$ python3 -q
>>> import numpy as np
>>> np.set_printoptions(precision=1, suppress=True, linewidth=100, floatmode="fixed")
>>> rd = lambda a: np.round(a, 1) + 0
>>> X = np.loadtxt("m.csv", delimiter=",")
>>> rd(X)
array([[-23.1, -17.3,   5.8,  -7.7,  -9.5,   5.8,   3.8],
       [-14.2, -11.0,   3.6,  -4.8,  -4.8,   3.6,   2.2],
       [-14.0, -10.9,   3.5,  -4.8,  -4.7,   3.5,   2.2],
       [-12.2,  -9.5,   3.0,  -4.2,  -3.8,   3.0,   1.9],
       [-11.0,  -8.6,   2.7,  -3.8,  -3.3,   2.7,   1.7],
       [-10.9,  -8.6,   2.7,  -3.8,  -3.3,   2.7,   1.7],
       [ -6.1,  -4.9,   1.3,  -2.3,  -1.3,   1.3,   1.1],
       [ -3.5,  -2.8,   0.6,  -1.5,  -0.6,   0.6,   0.9],
       [ -1.8,  -1.3,   0.1,  -1.0,  -0.3,   0.1,   0.7],
       [ -1.7,  -1.3,   0.0,  -0.9,  -0.3,   0.0,   0.7],
       [ -1.5,  -1.1,   0.0,  -0.9,  -0.2,   0.0,   0.6],
       [ -0.3,  -0.2,  -0.1,  -0.3,  -0.1,  -0.1,   0.3],
       [  0.0,   0.0,   0.0,   0.0,   0.0,   0.0,   0.0],
       [  0.7,   0.1,   0.7,   1.0,   0.8,   0.7,  -1.1],
       [  1.0,   0.1,   1.0,   1.4,   1.2,   1.0,  -1.6],
       [  1.0,   0.1,   1.0,   1.4,   1.3,   1.0,  -1.7],
       [  1.7,   0.1,   1.8,   2.4,   2.6,   1.8,  -2.9],
       [  2.4,   0.0,   2.5,   3.3,   3.9,   2.5,  -4.0],
       [  3.4,   0.0,   3.3,   4.4,   5.6,   3.3,  -5.5],
       [  4.1,   0.0,   3.9,   5.2,   7.0,   3.9,  -6.6],
       [  5.3,   0.1,   4.7,   6.5,   9.1,   4.7,  -8.2],
       [  6.9,   0.3,   5.7,   8.1,  11.8,   5.7, -10.2],
       [  7.0,   0.3,   5.7,   8.1,  11.9,   5.7, -10.2],
       [  7.6,   0.4,   6.0,   8.7,  12.8,   6.0, -10.9],
       [  8.2,   0.5,   6.4,   9.3,  13.9,   6.4, -11.7],
       [  8.7,   0.6,   6.7,   9.8,  14.7,   6.7, -12.3],
       [  8.8,   0.6,   6.7,   9.8,  14.9,   6.7, -12.4],
       [  9.5,   0.7,   7.1,  10.5,  16.0,   7.1, -13.2],
       [ 11.3,   1.0,   7.9,  12.0,  18.8,   7.9, -15.1],
       [ 11.9,   1.1,   8.2,  12.6,  19.8,   8.2, -15.8],
       [ 12.2,   1.2,   8.4,  12.8,  20.2,   8.4, -16.1],
       [ 12.8,   1.3,   8.6,  13.3,  21.2,   8.6, -16.7],
       [ 13.6,   1.5,   9.0,  14.0,  22.3,   9.0, -17.5],
       [ 14.4,   1.7,   9.3,  14.7,  23.6,   9.3, -18.4]])
>>> rank = np.linalg.matrix_rank(X)
>>> rank
np.int64(3)
>>> null = np.linalg.svd(X)[2][rank:].T
>>> rd(null @ null.T)
array([[ 0.5, -0.4,  0.1, -0.2, -0.1,  0.1,  0.1],
       [-0.4,  0.6,  0.1, -0.1,  0.2,  0.1,  0.0],
       [ 0.1,  0.1,  0.7, -0.2,  0.0, -0.3,  0.2],
       [-0.2, -0.1, -0.2,  0.7,  0.1, -0.2,  0.3],
       [-0.1,  0.2,  0.0,  0.1,  0.1,  0.0,  0.1],
       [ 0.1,  0.1, -0.3, -0.2,  0.0,  0.7,  0.2],
       [ 0.1,  0.0,  0.2,  0.3,  0.1,  0.2,  0.7]])
>>> np.linalg.matrix_rank(X.T @ X), np.linalg.matrix_rank(X @ X.T)
(np.int64(3), np.int64(3))
>>> null.shape
(7, 4)
>>> d = np.linalg.norm(X[:, None] - X[None], axis=-1)
>>> np.flatnonzero(d[30] < d.mean() / 2)
array([24, 25, 26, 27, 28, 29, 30, 31, 32, 33])
>>> (d + 1e9 * np.eye(34)).round(6).argmin(axis=1)
array([ 1,  2,  1,  4,  5,  4,  7,  8,  9,  8,  9, 12, 11, 14, 15, 14, 17, 16, 19, 18, 19, 22, 21,
       22, 25, 26, 25, 26, 29, 30, 29, 30, 31, 32])
>>> rd(d[:5, :5])
array([[ 0.0, 12.8, 12.9, 15.6, 17.3],
       [12.8,  0.0,  0.2,  2.8,  4.5],
       [12.9,  0.2,  0.0,  2.6,  4.4],
       [15.6,  2.8,  2.6,  0.0,  1.7],
       [17.3,  4.5,  4.4,  1.7,  0.0]])
>>> d.shape
(34, 34)
>>> K = np.load("test12.npy")
>>> K
array([[-0.3, -0.5,  0.3, -0.8,  1.0,  0.8,  0.5,  1.4],
       [-0.3,  0.5, -0.3,  2.1, -0.9, -1.5, -0.4, -0.9],
       [-1.1,  2.8,  0.6,  0.8,  1.4, -0.1,  0.7, -0.7],
       [ 1.1,  1.4, -0.6, -0.1,  0.2, -1.1,  0.2,  0.5],
       [ 1.0,  1.9,  0.6,  0.4,  1.4, -0.1, -2.4,  1.7],
       [ 0.8, -0.6, -0.3,  1.5,  0.2,  0.4,  0.4,  1.4],
       [ 0.3,  0.6, -0.2, -0.4,  1.1, -0.4,  0.7,  0.4],
       [-0.3,  0.2,  0.9,  0.5,  0.6,  1.0, -0.9,  0.1],
       [ 0.2,  0.5, -1.5,  2.2,  0.5, -0.2,  0.4,  2.0],
       [-1.7, -0.3,  0.8, -0.4,  2.2, -1.7,  0.0, -0.6]])
>>> rng = np.random.default_rng(7948)
>>> z = rng.permutation(8)
>>> A2 = K[:, z] * rng.choice([-1, 1], 8)
>>> A2
array([[-1.0,  0.8, -0.5, -0.3, -0.5,  1.4, -0.3,  0.8],
       [ 0.9, -1.5,  0.5,  0.3,  0.4, -0.9, -0.3, -2.1],
       [-1.4, -0.1,  2.8, -0.6, -0.7, -0.7, -1.1, -0.8],
       [-0.2, -1.1,  1.4,  0.6, -0.2,  0.5,  1.1,  0.1],
       [-1.4, -0.1,  1.9, -0.6,  2.4,  1.7,  1.0, -0.4],
       [-0.2,  0.4, -0.6,  0.3, -0.4,  1.4,  0.8, -1.5],
       [-1.1, -0.4,  0.6,  0.2, -0.7,  0.4,  0.3,  0.4],
       [-0.6,  1.0,  0.2, -0.9,  0.9,  0.1, -0.3, -0.5],
       [-0.5, -0.2,  0.5,  1.5, -0.4,  2.0,  0.2, -2.2],
       [-2.2, -1.7, -0.3, -0.8, -0.0, -0.6, -1.7,  0.4]])
>>> U, _, VT = np.linalg.svd(K.T @ A2)
>>> rd(np.linalg.lstsq(K, A2)[0])
array([[ 0.0,  0.0,  0.0,  0.0,  0.0,  0.0,  1.0,  0.0],
       [ 0.0,  0.0,  1.0,  0.0,  0.0,  0.0,  0.0,  0.0],
       [ 0.0,  0.0,  0.0, -1.0,  0.0,  0.0,  0.0,  0.0],
       [ 0.0,  0.0,  0.0,  0.0,  0.0,  0.0,  0.0, -1.0],
       [-1.0,  0.0,  0.0,  0.0,  0.0,  0.0,  0.0,  0.0],
       [ 0.0,  1.0,  0.0,  0.0,  0.0,  0.0,  0.0,  0.0],
       [ 0.0,  0.0,  0.0,  0.0, -1.0,  0.0,  0.0,  0.0],
       [ 0.0,  0.0,  0.0,  0.0,  0.0,  1.0,  0.0,  0.0]])
>>> z
array([4, 5, 1, 2, 6, 7, 0, 3])
>>> rd(np.linalg.norm(K, 2))
np.float64(5.0)
>>> rd(np.linalg.norm(K[9], 1)), rd(np.linalg.norm(K[9], np.inf))
(np.float64(7.7), np.float64(2.2))
>>> rd(np.linalg.norm(K) ** 2 / np.linalg.norm(K, 2) ** 2)
np.float64(3.3)
>>> E = 4 * np.eye(7) + np.ones((7, 7))
>>> E
array([[5.0, 1.0, 1.0, 1.0, 1.0, 1.0, 1.0],
       [1.0, 5.0, 1.0, 1.0, 1.0, 1.0, 1.0],
       [1.0, 1.0, 5.0, 1.0, 1.0, 1.0, 1.0],
       [1.0, 1.0, 1.0, 5.0, 1.0, 1.0, 1.0],
       [1.0, 1.0, 1.0, 1.0, 5.0, 1.0, 1.0],
       [1.0, 1.0, 1.0, 1.0, 1.0, 5.0, 1.0],
       [1.0, 1.0, 1.0, 1.0, 1.0, 1.0, 5.0]])
>>> A2 = np.linalg.inv(E)
>>> np.allclose(A2, E.T)
False
>>> rd(np.linalg.inv(A2))
array([[5.0, 1.0, 1.0, 1.0, 1.0, 1.0, 1.0],
       [1.0, 5.0, 1.0, 1.0, 1.0, 1.0, 1.0],
       [1.0, 1.0, 5.0, 1.0, 1.0, 1.0, 1.0],
       [1.0, 1.0, 1.0, 5.0, 1.0, 1.0, 1.0],
       [1.0, 1.0, 1.0, 1.0, 5.0, 1.0, 1.0],
       [1.0, 1.0, 1.0, 1.0, 1.0, 5.0, 1.0],
       [1.0, 1.0, 1.0, 1.0, 1.0, 1.0, 5.0]])
>>> rd(np.linalg.det(E) * A2)
array([[10240.0, -1024.0, -1024.0, -1024.0, -1024.0, -1024.0, -1024.0],
       [-1024.0, 10240.0, -1024.0, -1024.0, -1024.0, -1024.0, -1024.0],
       [-1024.0, -1024.0, 10240.0, -1024.0, -1024.0, -1024.0, -1024.0],
       [-1024.0, -1024.0, -1024.0, 10240.0, -1024.0, -1024.0, -1024.0],
       [-1024.0, -1024.0, -1024.0, -1024.0, 10240.0, -1024.0, -1024.0],
       [-1024.0, -1024.0, -1024.0, -1024.0, -1024.0, 10240.0, -1024.0],
       [-1024.0, -1024.0, -1024.0, -1024.0, -1024.0, -1024.0, 10240.0]])
>>> rd(np.linalg.cond(E))
np.float64(2.8)
>>> rd(np.linalg.det(E) * np.linalg.det(A2))
np.float64(1.0)
>>> (np.abs(A2) > 1e-9).astype(int)
array([[1, 1, 1, 1, 1, 1, 1],
       [1, 1, 1, 1, 1, 1, 1],
       [1, 1, 1, 1, 1, 1, 1],
       [1, 1, 1, 1, 1, 1, 1],
       [1, 1, 1, 1, 1, 1, 1],
       [1, 1, 1, 1, 1, 1, 1],
       [1, 1, 1, 1, 1, 1, 1]])
>>> z = rng.permutation(7)
>>> A2 = E[:, z] * rng.choice([-1, 1], 7)
>>> A2
array([[ 5.0,  1.0, -1.0, -1.0, -1.0, -1.0, -1.0],
       [ 1.0,  1.0, -1.0, -1.0, -1.0, -1.0, -5.0],
       [ 1.0,  1.0, -1.0, -5.0, -1.0, -1.0, -1.0],
       [ 1.0,  1.0, -1.0, -1.0, -1.0, -5.0, -1.0],
       [ 1.0,  1.0, -5.0, -1.0, -1.0, -1.0, -1.0],
       [ 1.0,  5.0, -1.0, -1.0, -1.0, -1.0, -1.0],
       [ 1.0,  1.0, -1.0, -1.0, -5.0, -1.0, -1.0]])
>>> U, _, VT = np.linalg.svd(E.T @ A2)
>>> rd(np.linalg.lstsq(E, A2)[0])
array([[ 1.0,  0.0,  0.0,  0.0,  0.0,  0.0,  0.0],
       [ 0.0,  0.0,  0.0,  0.0,  0.0,  0.0, -1.0],
       [ 0.0,  0.0,  0.0, -1.0,  0.0,  0.0,  0.0],
       [ 0.0,  0.0,  0.0,  0.0,  0.0, -1.0,  0.0],
       [ 0.0,  0.0, -1.0,  0.0,  0.0,  0.0,  0.0],
       [ 0.0,  1.0,  0.0,  0.0,  0.0,  0.0,  0.0],
       [ 0.0,  0.0,  0.0,  0.0, -1.0,  0.0,  0.0]])
>>> rd(U @ VT)
array([[ 1.0,  0.0,  0.0,  0.0,  0.0,  0.0,  0.0],
       [ 0.0,  0.0,  0.0,  0.0,  0.0,  0.0, -1.0],
       [ 0.0,  0.0,  0.0, -1.0,  0.0,  0.0,  0.0],
       [ 0.0,  0.0,  0.0,  0.0,  0.0, -1.0,  0.0],
       [ 0.0,  0.0, -1.0,  0.0,  0.0,  0.0,  0.0],
       [ 0.0,  1.0,  0.0,  0.0,  0.0,  0.0,  0.0],
       [ 0.0,  0.0,  0.0,  0.0, -1.0,  0.0,  0.0]])
>>> vec = np.array([-1, -2, 1, -3, -3, 2, -2, -1])
>>> rhs = K @ vec
>>> rd(rhs)
array([  0.2,  -5.9, -11.4,  -7.9,  -6.7,  -6.4,  -6.4,   1.2, -14.0,  -5.1])
>>> rd(np.linalg.solve(K.T @ K, K.T @ rhs))
array([-1.0, -2.0,  1.0, -3.0, -3.0,  2.0, -2.0, -1.0])
>>> rd(np.linalg.pinv(K) @ K)
array([[1.0, 0.0, 0.0, 0.0, 0.0, 0.0, 0.0, 0.0],
       [0.0, 1.0, 0.0, 0.0, 0.0, 0.0, 0.0, 0.0],
       [0.0, 0.0, 1.0, 0.0, 0.0, 0.0, 0.0, 0.0],
       [0.0, 0.0, 0.0, 1.0, 0.0, 0.0, 0.0, 0.0],
       [0.0, 0.0, 0.0, 0.0, 1.0, 0.0, 0.0, 0.0],
       [0.0, 0.0, 0.0, 0.0, 0.0, 1.0, 0.0, 0.0],
       [0.0, 0.0, 0.0, 0.0, 0.0, 0.0, 1.0, 0.0],
       [0.0, 0.0, 0.0, 0.0, 0.0, 0.0, 0.0, 1.0]])
>>> rd(np.linalg.lstsq(K, rhs)[0])
array([-1.0, -2.0,  1.0, -3.0, -3.0,  2.0, -2.0, -1.0])
>>> rhs = rhs + 0.3 * rng.normal(size=10)
>>> rd(rhs)
array([  0.0,  -5.1, -11.8,  -7.8,  -6.5,  -6.3,  -6.0,   1.6, -14.1,  -5.1])
>>> b, *_ = np.linalg.lstsq(K, rhs)
>>> rd(b)
array([-0.6, -2.2,  1.2, -2.8, -2.8,  1.9, -2.1, -1.2])
>>> rd(np.linalg.norm(rhs - K @ b))
np.float64(0.7)
>>> rd(K.T @ (rhs - K @ b))
array([0.0, 0.0, 0.0, 0.0, 0.0, 0.0, 0.0, 0.0])
>>> [round(float(np.linalg.norm(np.linalg.solve(K.T @ K + lam * np.eye(8), K.T @ rhs))), 2) for lam in (0, 1, 10, 100)]
[5.61, 5.16, 3.49, 0.9]
>>> feats = np.array([[1, 1, 1, 1, 2, 2, 1, 2],
...     [1, 1, 2, 1, 1, 0, 0, 0],
...     [0, 0, 1, 2, 2, 1, 2, 1],
...     [0, 1, 2, 2, 2, 0, 0, 1],
...     [1, 0, 0, 0, 2, 1, 1, 0]])
>>> feats
array([[1, 1, 1, 1, 2, 2, 1, 2],
       [1, 1, 2, 1, 1, 0, 0, 0],
       [0, 0, 1, 2, 2, 1, 2, 1],
       [0, 1, 2, 2, 2, 0, 0, 1],
       [1, 0, 0, 0, 2, 1, 1, 0]])
>>> feats.shape
(5, 8)
>>> feats.sum(axis=1)
array([11,  6,  9,  8,  5])
>>> np.abs(feats).max()
np.int64(2)
>>> np.count_nonzero(feats)
np.int64(28)
>>> feats[5]
Traceback (most recent call last):
  File "<python-input-62>", line 1, in <module>
    feats[5]
    ~~~~~^^^
IndexError: index 5 is out of bounds for axis 0 with size 5
>>> feats.sum(axis=0)
array([3, 3, 6, 6, 9, 4, 4, 4])
